% ipython --no-banner

In [1]: import numpy as np

In [2]: from numpy import linalg as LA

In [3]: np.set_printoptions(precision=2, suppress=True, linewidth=120, sign=" ")

In [4]: M = np.loadtxt("out15.csv", delimiter=",")

In [5]: M
Out[5]: 
array([[-3., -2.,  0.,  0.,  0.,  0.],
       [-3.,  0.,  0.,  0.,  0.,  0.],
       [-1.,  2.,  0.,  0.,  0.,  0.],
       [ 0.,  0., -3., -2.,  0.,  0.],
       [ 0.,  0., -3.,  0.,  0.,  0.],
       [ 0.,  0., -1.,  2.,  0.,  0.],
       [ 0.,  0.,  0.,  0., -3., -2.],
       [ 0.,  0.,  0.,  0., -3.,  0.],
       [ 0.,  0.,  0.,  0., -1.,  2.]])

In [6]: def softmax(z):
   ...:     e = np.exp(z - z.max(axis=-1, keepdims=True))
   ...:     return e / e.sum(axis=-1, keepdims=True)
   ...: 

In [7]: print(softmax(M).sum(axis=1))
[ 1.  1.  1.  1.  1.  1.  1.  1.  1.]

In [8]: att = M @ M.T / np.sqrt(6)

In [9]: np.round(softmax(att), 2) + 0
Out[9]: 
array([[ 0.81,  0.16,  0.  ,  0.  ,  0.  ,  0.  ,  0.  ,  0.  ,  0.  ],
       [ 0.45,  0.45,  0.04,  0.01,  0.01,  0.01,  0.01,  0.01,  0.01],
       [ 0.04,  0.19,  0.43,  0.06,  0.06,  0.06,  0.06,  0.06,  0.06],
       [ 0.  ,  0.  ,  0.  ,  0.81,  0.16,  0.  ,  0.  ,  0.  ,  0.  ],
       [ 0.01,  0.01,  0.01,  0.45,  0.45,  0.04,  0.01,  0.01,  0.01],
       [ 0.06,  0.06,  0.06,  0.04,  0.19,  0.43,  0.06,  0.06,  0.06],
       [ 0.  ,  0.  ,  0.  ,  0.  ,  0.  ,  0.  ,  0.81,  0.16,  0.  ],
       [ 0.01,  0.01,  0.01,  0.01,  0.01,  0.01,  0.45,  0.45,  0.04],
       [ 0.06,  0.06,  0.06,  0.06,  0.06,  0.06,  0.04,  0.19,  0.43]])

In [10]: print(np.round(softmax(att + np.triu(np.full(att.shape, -np.inf), 1)), 2) + 0)
[[ 1.    0.    0.    0.    0.    0.    0.    0.    0.  ]
 [ 0.5   0.5   0.    0.    0.    0.    0.    0.    0.  ]
 [ 0.06  0.29  0.65  0.    0.    0.    0.    0.    0.  ]
 [ 0.    0.    0.    0.99  0.    0.    0.    0.    0.  ]
 [ 0.01  0.01  0.01  0.48  0.48  0.    0.    0.    0.  ]
 [ 0.07  0.07  0.07  0.05  0.23  0.52  0.    0.    0.  ]
 [ 0.    0.    0.    0.    0.    0.    0.97  0.    0.  ]
 [ 0.01  0.01  0.01  0.01  0.01  0.01  0.46  0.46  0.  ]
 [ 0.06  0.06  0.06  0.06  0.06  0.06  0.04  0.19  0.43]]

In [11]: proj = M @ LA.solve(M.T @ M, M.T)

In [12]: np.trace(proj)
Out[12]: np.float64(6.0)

In [13]: np.diag(proj)
Out[13]: array([ 0.74,  0.53,  0.74,  0.74,  0.53,  0.74,  0.74,  0.53,  0.74])

In [14]: np.round(LA.eigvalsh(proj), 2) + 0
Out[14]: array([ 0.,  0.,  0.,  1.,  1.,  1.,  1.,  1.,  1.])

In [15]: rng = np.random.default_rng(925)

In [16]: other = M + rng.integers(-2, 3, (9, 3)) @ rng.integers(-2, 3, (3, 6))

In [17]: other
Out[17]: 
array([[-1., -4., -3.,  1., -4., -1.],
       [-3., -6.,  4.,  6.,  2.,  5.],
       [ 3., -4.,  6.,  4., -2.,  5.],
       [-4.,  2., -5., -2.,  4., -1.],
       [-4.,  6., -7., -4.,  3., -4.],
       [ 4.,  4., -3., -4., -6., -4.],
       [-4.,  4., -6., -2., -1., -6.],
       [ 2.,  0., -1., -1., -6., -1.],
       [-4., -2.,  2.,  4.,  5.,  5.]])

In [18]: print(LA.matrix_rank(other - M, tol=1e-8))
3

In [19]: np.round(LA.svd(other - M, compute_uv=False), 2) + 0
Out[19]: array([ 21.95,  15.5 ,   5.5 ,   0.  ,   0.  ,   0.  ])

In [20]: vec = np.array([-2, -3, -2, 0, 2, 2])

In [21]: y = other @ vec

In [22]: print(np.round(LA.lstsq(other, y)[0], 2) + 0)
[-2. -3. -2.  0.  2.  2.]

In [23]: y = y + 0.1 * rng.normal(size=9)

In [24]: y
Out[24]: array([ 10.12,  30.04,   0.02,  18.07,   1.92, -33.98,  -5.98, -16.05,  29.86])

In [25]: coef, *_ = LA.lstsq(other, y)

In [26]: [round(float(LA.norm(LA.solve(other.T @ other + lam * np.eye(6), other.T @ y))), 2) for lam in (0, 1, 10, 100)]
Out[26]: [5.01, 4.81, 4.04, 2.63]

In [27]: round(float(LA.norm(y - other @ coef)), 2)
Out[27]: 0.12

In [28]: print(np.round(other.T @ (y - other @ coef), 2) + 0)
[ 0.  0.  0.  0.  0.  0.]

In [29]: W0 = np.loadtxt("mat.csv", delimiter=",")

In [30]: W0
Out[30]: 
array([[-18.,  -2.,  18.,   3.,  -1.],
       [  0.,   4.,   6.,   4.,   5.],
       [  2., -30., -36., -19.,  14.],
       [ 10.,  12.,   0.,   4., -11.],
       [ 18.,  -4., -32.,  -6.,  -5.],
       [ 12.,  21.,   6.,  18.,   9.],
       [ 16.,   0., -26.,   9.,  28.],
       [ -2.,  10.,  20.,   3.,  -6.],
       [  4.,  26.,  26.,  11., -22.],
       [ -2., -24., -24., -13.,  16.],
       [ 14.,  15.,  -2.,  11.,   5.]])

In [31]: basis = W0[[10, 0]].astype(float)

In [32]: for _ in range(5):
    ...:     lab = LA.norm(W0[:, None] - basis, axis=-1).argmin(axis=1)
    ...:     basis = np.array([W0[lab == j].mean(axis=0) for j in range(2)])
    ...: 

In [33]: print(lab)
[ 1  1  0  1  0  1  0  1  1  0  1]

In [34]: basis[1] - basis[0]
Out[34]: array([ -5.64,  26.79,  40.07,  14.96, -16.25])

In [35]: print(np.bincount(lab))
[ 4  7]

In [36]: Ac = W0 - W0.mean(axis=0)

In [37]: evecs = LA.svd(Ac)[2][:4]

In [38]: other = Ac - Ac @ evecs.T @ evecs

In [39]: round(LA.norm(other) / LA.norm(Ac), 2)
Out[39]: np.float64(0.0)

In [40]: np.diag(evecs.T @ evecs)
Out[40]: array([ 0.82,  0.54,  0.93,  0.74,  0.97])

In [41]: (Ac @ evecs.T).std(axis=0)
Out[41]: array([ 28.  ,  14.46,  10.37,   2.  ])
